In [1]: import numpy as np

In [2]: from numpy import linalg as LA

In [3]: np.set_printoptions(precision=1, suppress=True, linewidth=120, sign=" ")

In [4]: X = np.load("block15.npy")

In [5]: X.round(1) + 0
Out[5]: 
array([[  4.7,  -4.7,  -5.9,  -5.2,  -4.2,  -2.4,  -0.7],
       [  1.5,  -0.4,  -1.5,  -0.4,   2.2, -10.1,  -1.3],
       [  0.4,  -2.7,  -3.4,   2.1,  -2.4,   1.2,  -4.4],
       [  2.1,  -1.2,  -6.9,  -0.6,  -3.2,  -3.8,   0.6],
       [ -0.2,  -1.2,  -7.8,   4.5,  -5. ,  -0.1,  -3.1],
       [ -5.9,   7.4,   3.3,   8.8,   8.2,  -2.1,   2.6],
       [ -2.4,   4.7,  -3.3,   4.6,   2.2,  -2.5,   4.3],
       [ -1.6,   4.9,   0.4,   2.5,   6.1,  -8.5,   4.2],
       [ -0.2,  -1.2,  -6. ,   3.3,  -3.9,   2.4,  -2.1],
       [ -1.8,   1.1,  -0.6,   5. ,   2.4,  -4.7,  -3.3],
       [ -1.8,   4.1,   1.1,   1.5,   5.2,  -0.7,   5.2],
       [  1.9,  -2.1,  -5.6,   0.7,  -2.5,  -7.5,  -3.2],
       [ -0.1,   0. ,   3.2,   0.1,   5. ,  -3.6,  -1.4],
       [  0.4,   3.3,   4. ,  -2.2,   8.7, -10.2,   4.5],
       [ -0.6,  -0.9,  -0.5,   3.3,   1.3,  -3.4,  -4.6],
       [  1.4,  -7.5,  -2.2,   2.6,  -4.3,   1. , -13. ],
       [ -0.9,   4.3,  -0.2,   0.5,   5. ,  -4.8,   6.1],
       [ -1.6,   2.9,  -1.8,   3.3,   2.3,  -2. ,   2.3],
       [ -1.2,   2.4,   2.1,   2.1,   5.8,  -6.2,   0.4],
       [ -0.4,  -0.6,  -0.1,   2.3,   1.9,  -3.1,  -3.3],
       [ -0.2,  -0.7,  -6.9,   3.2,  -4.4,   2.9,  -0.9],
       [ -4.1,   5.1,  -3. ,   8. ,   2. ,  -0.7,   1.9],
       [  0.7,  -0.2,  -6. ,  -0.1,  -3.2,   4. ,   3. ],
       [ -1.1,   1.6,  -6.1,   6.1,  -1.1,  -8.4,  -2.4],
       [  1.2,  -0.2,  -3.6,  -0.2,  -0.1,  -4.2,   0.7],
       [  2.6,  -3.4,  -1.8,  -1.8,  -0.3,  -5.5,  -3.8],
       [ -1.5,   3.6,   3.4,   1.1,   7.3,  -4.4,   3.2]])

In [6]: Uu, s, Vh = LA.svd(X)

In [7]: s.round(1) + 0
Out[7]: array([ 36.5,  26.2,  21.6,  17.9,   4.2,   0. ,   0. ])

In [8]: np.argmax(s[:-1] / (s[1:] + 1e-6)) + 1
Out[8]: np.int64(5)

In [9]: B = Uu[:, :5] @ np.diag(s[:5]) @ Vh[:5]

In [10]: LA.matrix_rank(B)
Out[10]: np.int64(5)

In [11]: np.round(LA.norm(X - B, 2), 1), np.round(s[5], 1)
Out[11]: (np.float64(0.0), np.float64(0.0))
